>>> import numpy as np
>>> import numpy.linalg as la
>>> np.set_printoptions(precision=3, suppress=True, linewidth=100)
>>> Y = np.array([[-3, -2], [-2, 1]])
>>> A = np.kron(np.eye(2, dtype=int), Y)
>>> A
array([[-3, -2,  0,  0],
       [-2,  1,  0,  0],
       [ 0,  0, -3, -2],
       [ 0,  0, -2,  1]])
>>> # symmetric, so the eigenvalues are real
>>> u = np.array([2, 0, 3, 2])
>>> Y = A + np.outer(u, np.eye(4)[1])
>>> Y
array([[-3.,  0.,  0.,  0.],
       [-2.,  1.,  0.,  0.],
       [ 0.,  3., -3., -2.],
       [ 0.,  2., -2.,  1.]])
>>> la.matrix_rank(la.inv(Y) - la.inv(A), tol=1e-8)
np.int64(1)
>>> np.round(la.det(Y) / la.det(A), 3), round(float(1 + la.solve(A, u)[1]), 3)
(np.float64(0.429), 0.429)
>>> Y = np.array([[-1, -4]])
>>> arr = Y.T @ Y
>>> arr
array([[ 1,  4],
       [ 4, 16]])
>>> # column 1 is much longer than the rest
>>> rng = np.random.default_rng(97985)
>>> z = rng.permutation(2)
>>> z
array([1, 0])
>>> Y = arr[z][:, z]
>>> round(la.det(Y), 3), round(la.det(arr[z]), 3)
(np.float64(0.0), np.float64(0.0))
>>> np.diag(Y)
array([16,  1])
>>> evals, vecs = la.eigh(arr)
>>> x0 = np.array([1, 3])
>>> vecs * np.maximum(evals, 0) @ vecs.T
array([[ 1.,  4.],
       [ 4., 16.]])
>>> vecs * np.abs(evals) @ vecs.T
array([[ 1.,  4.],
       [ 4., 16.]])
>>> la.eigvalsh(arr[1:, 1:])
array([16.])
>>> np.abs(arr).sum(axis=1).max(), np.abs(evals).max()
(np.int64(20), np.float64(17.0))
>>> Y = arr / la.norm(arr, axis=1, keepdims=True)
>>> cov = Y @ Y.T
>>> la.norm(Y, axis=1)
array([1., 1.])
>>> np.argwhere(np.triu(np.abs(cov) > 0.95, 1))
array([[0, 1]])
>>> cov[0]
array([1., 1.])
>>> np.degrees(np.arccos(np.clip(cov[0, 1], -1, 1)))
np.float64(0.0)
>>> (np.abs(cov) > 0.9).astype(int)
array([[1, 1],
       [1, 1]])
>>> la.eigvals(arr)
array([ 0., 17.])
>>> np.einsum("ij,ji->", arr, arr)
np.int64(289)
>>> np.einsum("ii->", arr)
np.int64(17)
>>> round(la.det(arr.T), 3)
np.float64(0.0)
>>> round(float(la.det(2 * arr)), 3), round(la.det(arr), 3)
(0.0, np.float64(0.0))
>>> round(la.det(arr[::-1]), 3)
np.float64(0.0)
>>> np.allclose(arr @ arr.T, arr.T @ arr)
True
>>> (arr + arr.T) / 2
array([[ 1.,  4.],
       [ 4., 16.]])
>>> (arr - arr.T) / 2
array([[0., 0.],
       [0., 0.]])
>>> W0 = np.load("dump.npy")
>>> W0
array([[ 0.8, -0.8, -1.5],
       [-0.3,  1.1,  3. ],
       [ 0.1,  0.4, -6.5],
       [ 0.1, -0.7, -3. ]])
>>> x0 = np.array([0, 2, -1])
>>> a = np.maximum(W0 @ x0, 0)
>>> a
array([0. , 0. , 7.3, 1.6])
>>> W0 * (a > 1e-9)[:, None]
array([[ 0. , -0. , -0. ],
       [-0. ,  0. ,  0. ],
       [ 0.1,  0.4, -6.5],
       [ 0.1, -0.7, -3. ]])
>>> W0.T @ a
array([  0.89,   1.8 , -52.25])
>>> np.round(la.norm(W0, "nuc"), 3)
np.float64(10.053)
>>> W0[2] @ W0[1]
np.float64(-19.09)
>>> round(float(la.norm(W0, 2)), 3)
7.932
>>> np.round(la.norm(W0) ** 2 / la.norm(W0, 2) ** 2, 3)
np.float64(1.045)
>>> round(float(la.norm(W0, 1)), 3), round(float(la.norm(W0, np.inf)), 3)
(14.0, 7.0)
>>> la.norm(W0, axis=1)
array([1.879, 3.209, 6.513, 3.082])
>>> cov = W0.T @ W0
>>> (W0 @ W0.T).shape
(4, 4)
>>> cov
array([[ 0.75, -1.  , -3.05],
       [-1.  ,  2.5 ,  4.  ],
       [-3.05,  4.  , 62.5 ]])
>>> la.matrix_rank(cov)
np.int64(3)
>>> np.trace(cov), (W0 ** 2).sum()
(np.float64(65.75), np.float64(65.75))
>>> np.allclose(cov, cov.T)
True
>>> Q, R = la.qr(W0)
>>> Q @ R
array([[ 0.8, -0.8, -1.5],
       [-0.3,  1.1,  3. ],
       [ 0.1,  0.4, -6.5],
       [ 0.1, -0.7, -3. ]])
>>> np.round(Q.T @ Q, 3) + 0
array([[1., 0., 0.],
       [0., 1., 0.],
       [0., 0., 1.]])
>>> Q
array([[-0.924, -0.247,  0.25 ],
       [ 0.346, -0.648,  0.257],
       [-0.115, -0.494, -0.857],
       [-0.115,  0.525, -0.371]])
>>> round(np.trace(Q @ Q.T), 3)
np.float64(3.0)
>>> round(abs(R[0, 0]), 3), np.round(la.norm(W0[:, 0]), 3)
(np.float64(0.866), np.float64(0.866))
>>> data = np.load("sample11.npy")
>>> data
array([[-3, -5,  6],
       [ 9, -7, -9],
       [ 9, -7, -9]])
>>> # rows 1 and 2 are equal
>>> U, sig, VT = la.svd(data, full_matrices=False)
>>> np.round(U.T @ data @ VT.T, 3) + 0
array([[20.824,  0.   ,  0.   ],
       [ 0.   ,  7.64 ,  0.   ],
       [ 0.   ,  0.   ,  0.   ]])
>>> np.cumsum(sig ** 2) / np.sum(sig ** 2)
array([0.881, 1.   , 1.   ])
>>> np.abs(U[:, 0]).round(6).argmax()
np.int64(1)
>>> sig.round(3) + 0
array([20.824,  7.64 ,  0.   ])
>>> np.round(VT @ VT.T, 3) + 0
array([[1., 0., 0.],
       [0., 1., 0.],
       [0., 0., 1.]])
>>> np.allclose(U * sig @ VT, data)
True
>>> z = rng.permutation(3)
>>> z
array([1, 2, 0])
>>> Y = data[z][:, z]
>>> np.round(np.sort(np.abs(la.eigvals(Y))), 3) + 0
array([ 0.   ,  2.341, 16.659])
>>> np.allclose(Y, data)
False
>>> proj = np.triu(np.array([[1, -3, -1], [2, -2, -1], [3, -2, -3]]), 1) + np.eye(3)
>>> Y = proj @ data @ la.inv(proj)
>>> round(la.det(Y), 3)
np.float64(0.0)
>>> np.trace(Y), np.trace(data)
(np.float64(-19.0), np.int64(-19))
>>> la.matrix_rank(Y)
np.int64(2)
>>> np.poly(Y)
array([ 1., 19., 39.,  0.])
